% python3 -q
>>> import numpy as np
>>> np.set_printoptions(precision=2, suppress=True, linewidth=120)
>>> def rnd(a):
...     return np.round(a, 2) + 0
... 
>>> feats = np.load("mat.npy")
>>> feats
array([[ 1.  ,  0.01, -2.1 , -1.48, -1.18],
       [ 0.93,  2.02,  1.62, -0.99, -0.66],
       [-0.32,  0.24, -2.21,  1.42, -1.39],
       [ 2.52,  0.06,  1.51,  0.58,  0.19],
       [ 2.8 , -0.41,  0.57,  0.09,  0.82],
       [ 0.15,  2.17,  1.29, -1.61, -0.09],
       [ 0.31,  2.17, -0.36, -0.46, -1.97],
       [-1.94,  0.  , -0.71,  1.8 ,  1.22],
       [ 0.69, -0.06,  2.02,  0.4 , -2.07],
       [ 0.03, -0.3 , -1.83,  2.01,  1.23],
       [-0.03,  1.54,  0.78,  1.11, -2.18],
       [-0.75,  0.52,  1.08, -1.67, -2.05],
       [-2.35, -0.79, -0.79, -0.56,  1.39],
       [ 0.57,  0.6 ,  0.09, -2.04,  2.04],
       [-0.62, -1.48, -0.68, -1.44, -1.97],
       [ 0.2 ,  0.08, -0.86,  2.52, -1.36],
       [-0.7 ,  1.38,  1.51,  1.81, -1.04],
       [ 0.38,  0.3 ,  0.84, -0.74, -2.74],
       [ 0.47, -0.3 ,  0.23,  1.43,  2.57],
       [-0.28,  0.82,  2.33,  0.32, -1.65],
       [ 1.53,  2.08,  0.87, -0.55, -1.13],
       [ 1.31, -0.61, -1.67,  1.85, -0.85],
       [ 2.09,  0.  , -0.66, -1.88,  0.79],
       [-0.45,  0.84,  0.71,  2.4 ,  1.36]])
>>> proj = feats @ np.linalg.solve(feats.T @ feats, feats.T)
>>> rnd(np.linalg.eigvalsh(proj))
array([0., 0., 0., 0., 0., 0., 0., 0., 0., 0., 0., 0., 0., 0., 0., 0., 0., 0., 0., 1., 1., 1., 1., 1.])
>>> print(rnd(proj @ feats[:, 0]))
[ 1.    0.93 -0.32  2.52  2.8   0.15  0.31 -1.94  0.69  0.03 -0.03 -0.75 -2.35  0.57 -0.62  0.2  -0.7   0.38  0.47
 -0.28  1.53  1.31  2.09 -0.45]
>>> d = np.linalg.norm(feats[:, None] - feats[None], axis=-1)
>>> print(rnd(d[:5, :5]))
[[0.   4.29 3.2  4.63 4.12]
 [4.29 0.   5.07 3.09 3.72]
 [3.2  5.07 0.   5.01 4.95]
 [4.63 3.09 5.01 0.   1.35]
 [4.12 3.72 4.95 1.35 0.  ]]
>>> (d + 1e9 * np.eye(24)).round(6).argmin(axis=1)
array([22, 20, 15,  4,  3,  1, 20,  9, 19,  7, 16, 17,  7, 22, 11, 21, 10, 11, 23,  8,  1, 15, 13, 18])
>>> d[22].round(6).argsort(kind="stable")[:4]
array([22, 13,  4,  0])
>>> print(rnd(np.linalg.norm(feats, axis=1)))
[3.   3.   3.   3.   3.   3.   3.   3.   3.   3.   2.99 3.   3.   3.   3.   3.   3.01 3.   3.   3.   3.   3.   2.99
 3.  ]
>>> np.unravel_index(d.round(6).argmax(), d.shape)
(np.int64(9), np.int64(11))
>>> np.flatnonzero(d[22] < d.mean() / 2)
array([22])
